% ipython --no-banner

In [1]: import numpy as np

In [2]: import numpy.linalg as la

In [3]: np.set_printoptions(precision=3, suppress=True, linewidth=200)

In [4]: E = np.array([[4, 2, 5, 4, 3],
   ...:     [4, 2, 5, 4, 3],
   ...:     [3, 1, 4, 3, 2],
   ...:     [2, 0, 3, 2, 1],
   ...:     [5, 3, 6, 5, 4]])

In [5]: E
Out[5]: 
array([[4, 2, 5, 4, 3],
       [4, 2, 5, 4, 3],
       [3, 1, 4, 3, 2],
       [2, 0, 3, 2, 1],
       [5, 3, 6, 5, 4]])

In [6]: # column 3 repeats column 0

In [7]: left, sig, Vh = la.svd(E)

In [8]: V = Vh[:(sig > 1e-8).sum()]

In [9]: rng = np.random.default_rng(8292)

In [10]: x = E[2] + 4 * E[0] + rng.integers(2) * np.eye(5)[4]

In [11]: x
Out[11]: array([19.,  9., 24., 19., 15.])

In [12]: print(round(float(la.norm(x - V.T @ V @ x)), 3))
0.855

In [13]: la.matrix_rank(np.vstack([E, x]))
Out[13]: np.int64(3)

In [14]: np.allclose(V.T @ V @ x, x)
Out[14]: False

In [15]: feats = np.load("block14.npy")

In [16]: print(feats)
[[ 0  0  0 -1  0  0]
 [ 0  0  0  0  0  0]
 [ 1  0  0  0  0  0]
 [ 0  0  0  0 -5  0]
 [ 0  0  0  0  0 -5]
 [ 0  0 -1  0  0  0]]

In [17]: feats.ravel(order="F")
Out[17]: array([ 0,  0,  1,  0,  0,  0,  0,  0,  0,  0,  0,  0,  0,  0,  0,  0,  0, -1, -1,  0,  0,  0,  0,  0,  0,  0,  0, -5,  0,  0,  0,  0,  0,  0, -5,  0])

In [18]: feats.reshape(-1, 2)
Out[18]: 
array([[ 0,  0],
       [ 0, -1],
       [ 0,  0],
       [ 0,  0],
       [ 0,  0],
       [ 0,  0],
       [ 1,  0],
       [ 0,  0],
       [ 0,  0],
       [ 0,  0],
       [ 0,  0],
       [-5,  0],
       [ 0,  0],
       [ 0,  0],
       [ 0, -5],
       [ 0,  0],
       [-1,  0],
       [ 0,  0]])

In [19]: feats.reshape(2, -1)
Out[19]: 
array([[ 0,  0,  0, -1,  0,  0,  0,  0,  0,  0,  0,  0,  1,  0,  0,  0,  0,  0],
       [ 0,  0,  0,  0, -5,  0,  0,  0,  0,  0,  0, -5,  0,  0, -1,  0,  0,  0]])

In [20]: blk = feats.reshape(6, 2, -1)

In [21]: np.swapaxes(blk, 1, 2)[3]
Out[21]: 
array([[ 0,  0],
       [ 0, -5],
       [ 0,  0]])

In [22]: blk.transpose(1, 0, 2)
Out[22]: 
array([[[ 0,  0,  0],
        [ 0,  0,  0],
        [ 1,  0,  0],
        [ 0,  0,  0],
        [ 0,  0,  0],
        [ 0,  0, -1]],

       [[-1,  0,  0],
        [ 0,  0,  0],
        [ 0,  0,  0],
        [ 0, -5,  0],
        [ 0,  0, -5],
        [ 0,  0,  0]]])

In [23]: blk[:, 0]
Out[23]: 
array([[ 0,  0,  0],
       [ 0,  0,  0],
       [ 1,  0,  0],
       [ 0,  0,  0],
       [ 0,  0,  0],
       [ 0,  0, -1]])

In [24]: print(np.einsum("ihd,jhd->hij", blk, blk).shape)
(2, 6, 6)

In [25]: blk.shape
Out[25]: (6, 2, 3)

In [26]: W1 = np.array([[-1, -3, -1, -1],
    ...:     [-2, 3, -1, 1],
    ...:     [3, -3, -1, 2],
    ...:     [1, -2, 0, 0],
    ...:     [1, 0, -3, 3],
    ...:     [0, -1, -2, -3]])

In [27]: coef = np.array([-2, 1, -2, -2])

In [28]: hid = np.maximum(feats @ W1 + coef, 0)

In [29]: print((hid > 0).astype(int))
[[0 1 0 0]
 [0 1 0 0]
 [0 0 0 0]
 [0 1 1 0]
 [0 1 1 1]
 [0 1 0 0]]

In [30]: hid
Out[30]: 
array([[ 0,  3,  0,  0],
       [ 0,  1,  0,  0],
       [ 0,  0,  0,  0],
       [ 0,  1, 13,  0],
       [ 0,  6,  8, 13],
       [ 0,  4,  0,  0]])

In [31]: la.matrix_rank(hid)
Out[31]: np.int64(3)

In [32]: (hid > 0).mean(axis=0)
Out[32]: array([0.   , 0.833, 0.333, 0.167])

In [33]: Z = np.array([[2, 1, 0], [2, 2, 0], [0, 2, 1], [1, 0, 1]])

In [34]: hid @ Z
Out[34]: 
array([[ 6,  6,  0],
       [ 2,  2,  0],
       [ 0,  0,  0],
       [ 2, 28, 13],
       [25, 28, 21],
       [ 8,  8,  0]])

In [35]: (hid @ Z).round(6).argmax(axis=1)
Out[35]: array([0, 0, 0, 1, 1, 0])

In [36]: W1 @ Z
Out[36]: 
array([[-9, -9, -2],
       [ 3,  2,  0],
       [ 2, -5,  1],
       [-2, -3,  0],
       [ 5, -5,  0],
       [-5, -6, -5]])

In [37]: left, sig, Vh = la.svd(feats, full_matrices=False)

In [38]: sig / sig[0]
Out[38]: array([1. , 1. , 0.2, 0.2, 0.2, 0. ])

In [39]: np.allclose(left * sig @ Vh, feats)
Out[39]: True

In [40]: print(round(np.sqrt((sig ** 2).sum()), 3), round(float(la.norm(feats)), 3))
7.28 7.28

In [41]: round(float(la.norm(feats, 2) / la.norm(feats)), 3)
Out[41]: 0.687

In [42]: la.cond(feats) > 100
Out[42]: np.True_

In [43]: print(np.argsort(-la.norm(feats, axis=0).round(6), kind="stable")[:3])
[4 5 0]

In [44]: m1 = np.loadtxt("out7.csv", delimiter=",")

In [45]: m1
Out[45]: 
array([[-0.382,  2.392, -4.02 , -1.724],
       [ 2.764, -2.089, -1.35 ,  3.342],
       [ 0.437, -2.422,  3.97 ,  1.784],
       [-1.852,  2.838, -1.973, -3.102],
       [ 2.409, -0.51 , -3.797,  2.126],
       [-2.443,  0.58 ,  3.726, -2.194],
       [-2.197,  0.127,  4.14 , -1.737],
       [ 1.634, -2.83 ,  2.391,  2.933],
       [-2.319,  0.339,  3.96 , -1.955],
       [ 2.705, -2.304, -0.801,  3.426],
       [-2.779,  1.971,  1.616, -3.283],
       [ 0.071, -2.206,  4.27 ,  1.377],
       [-1.098,  2.711, -3.226, -2.457],
       [-2.784,  1.782,  2.003, -3.172],
       [-1.875, -0.356,  4.462, -1.204],
       [-2.669,  2.382,  0.575, -3.446],
       [ 1.153,  1.203, -4.712,  0.149],
       [ 1.148, -2.727,  3.159,  2.503]])

In [46]: # rank 2

In [47]: Xs = m1 - m1.mean(axis=0)

In [48]: left, sig, Vh = la.svd(Xs, full_matrices=False)

In [49]: print((np.sign(left[:, 0]) == np.sign(left[0, 0])).astype(int))
[1 0 0 1 0 1 1 0 1 0 1 0 1 1 1 1 0 0]

In [50]: la.matrix_rank(Xs)
Out[50]: np.int64(2)

In [51]: np.abs(left[:, 0]).argmax()
Out[51]: np.int64(9)

In [52]: sig.round(3) + 0
Out[52]: array([15.109, 14.286,  0.   ,  0.   ])

In [53]: np.round(Xs.mean(axis=0), 3) + 0
Out[53]: array([0., 0., 0., 0.])

In [54]: np.abs(Vh[0]).argmax()
Out[54]: np.int64(3)

In [55]: la.matrix_rank(m1, rtol=0.1)
Out[55]: np.int64(2)

In [56]: gram = np.cov(m1, rowvar=False)

In [57]: np.argwhere(np.triu(np.abs(np.corrcoef(m1.T)) > 0.8, 1))
Out[57]: 
array([[0, 3],
       [1, 3]])

In [58]: np.argsort(-m1.std(axis=0).round(6), kind="stable")
Out[58]: array([2, 3, 1, 0])

In [59]: np.median(m1, axis=0)
Out[59]: array([-0.74 ,  0.233,  1.81 , -1.464])

In [60]: r0, r1 = m1[16], m1[11]

In [61]: round(float(r0 @ r1), 3)
Out[61]: -22.486

In [62]: p = (r0 @ r1) / (r0 @ r0) * r0

In [63]: p
Out[63]: array([-1.037, -1.082,  4.238, -0.134])

In [64]: r1 - p
Out[64]: array([ 1.108, -1.124,  0.032,  1.511])

In [65]: J = np.loadtxt("dump.csv", delimiter=",")

In [66]: J
Out[66]: 
array([[ 2.01,  1.34, -0.48, -0.31, -0.12,  0.37, -0.33],
       [ 0.61,  0.01, -2.63,  0.68,  0.52, -0.93,  1.47],
       [ 0.55,  0.6 ,  2.  , -1.1 , -0.9 ,  1.2 , -1.6 ],
       [-0.5 ,  0.21,  5.17, -2.36, -2.06,  2.53, -3.51],
       [ 4.37,  2.75, -0.17, -1.94, -1.56,  1.75, -1.73],
       [ 1.14,  0.52,  1.04, -2.06, -2.  ,  1.62, -1.7 ],
       [ 1.65,  0.71, -0.89, -1.12, -1.12,  0.69, -0.43],
       [ 1.01,  1.29,  2.15, -0.13,  0.26,  0.74, -1.32],
       [-0.2 , -0.12,  0.52, -0.32, -0.32,  0.28, -0.36],
       [ 0.53,  0.02, -2.12,  0.49,  0.36, -0.71,  1.15],
       [-1.46, -1.37, -1.61,  0.56,  0.22, -0.93,  1.35]])

In [67]: r0 = np.array([2, 3, 1])

In [68]: print(np.correlate(J[10], J[2], "full"))
[ 2.336  0.44   2.246  0.011  0.356 -0.597 -8.935  1.615 -0.302 -2.905  2.263  0.298  0.743]

In [69]: np.polyval(r0, J[10])
Out[69]: array([ 0.883,  0.644,  1.354,  3.307,  1.757, -0.06 ,  8.695])
